% python3 -q
>>> import numpy as np
>>> np.set_printoptions(suppress=True, linewidth=100)
>>> A2 = np.array([[2, 1, 1, -2], [3, 3, -3, 3], [-1, -1, -3, 3], [0, 0, -2, 0]])
>>> mat = np.tril(A2)
>>> mat
array([[ 2,  0,  0,  0],
       [ 3,  3,  0,  0],
       [-1, -1, -3,  0],
       [ 0,  0, -2,  0]])
>>> # null space of dimension 1
>>> A2 = mat / np.sqrt((mat ** 2).mean(axis=1, keepdims=True))
>>> mat - mat.mean(axis=1, keepdims=True)
array([[ 1.5 , -0.5 , -0.5 , -0.5 ],
       [ 1.5 ,  1.5 , -1.5 , -1.5 ],
       [ 0.25,  0.25, -1.75,  1.25],
       [ 0.5 ,  0.5 , -1.5 ,  0.5 ]])
>>> A2[1].round(2)
array([1.41, 1.41, 0.  , 0.  ])
>>> np.linalg.matrix_rank(mat - mat.mean(axis=1, keepdims=True))
np.int64(3)
>>> proj = np.triu(np.array([[3, 3, 5, 4], [0, 1, 5, 1], [1, 2, 1, 3], [3, 4, 4, 2]]), 1) + np.eye(4)
>>> A2 = proj @ mat @ np.linalg.inv(proj)
>>> np.round(np.poly(A2), 2) + 0
array([ 1., -2., -9., 18.,  0.])
>>> np.trace(A2), np.trace(mat)
(np.float64(2.0), np.int64(2))
>>> A2
array([[  6., -14.,  17., -61.],
       [ -2.,   4., -27.,  85.],
       [ -1.,   2., -14.,  44.],
       [  0.,   0.,  -2.,   6.]])
>>> proj @ mat - mat @ proj
array([[  4.,  -2., -33.,  -8.],
       [ -5., -14., -47., -15.],
       [  0.,   3.,   4.,  14.],
       [  0.,   0.,   0.,   6.]])
>>> [round(float(x), 2) for x in np.linalg.svd(A2, compute_uv=False)[:3]]
[119.52, 10.37, 0.04]
>>> np.linalg.matrix_rank(A2, rtol=0.1)
np.int64(1)
>>> np.linalg.cond(A2) > 100
np.True_
>>> rng = np.random.default_rng(685435)
>>> X = rng.normal(size=(14, 3)) + 5 * np.array([0, -2, 1])
>>> X.round(2)
array([[  0.32,  -8.88,   5.4 ],
       [ -1.27, -11.12,   6.65],
       [  0.96, -11.47,   4.21],
       [ -0.64, -12.43,   5.21],
       [ -2.03,  -8.94,   5.42],
       [  0.39, -11.24,   4.56],
       [ -0.22, -11.07,   7.13],
       [  0.09, -10.47,   3.41],
       [ -0.37, -11.12,   5.42],
       [  0.07, -10.53,   4.08],
       [ -0.3 ,  -9.01,   4.75],
       [ -0.38, -10.19,   2.93],
       [ -0.27,  -9.22,   4.86],
       [  0.2 , -11.12,   6.75]])
>>> Ac = X - X.mean(axis=0)
>>> Uu, s, VT = np.linalg.svd(Ac, full_matrices=False)
>>> np.round(s ** 2 / (s ** 2).sum(), 2)
array([0.5 , 0.37, 0.13])
>>> np.abs(VT[0]).argmax()
np.int64(2)
>>> (np.sign(Uu[:, 0]) == np.sign(Uu[0, 0])).astype(int)
array([1, 0, 1, 0, 1, 1, 0, 1, 0, 1, 1, 1, 1, 0])
>>> np.searchsorted(np.cumsum(s ** 2) / (s ** 2).sum(), 0.9) + 1
np.int64(3)
>>> np.linalg.matrix_rank(Ac)
np.int64(3)
>>> np.round(VT[0] * np.sign(VT[0, np.abs(VT[0]).argmax()]), 2)
array([-0.14, -0.41,  0.9 ])
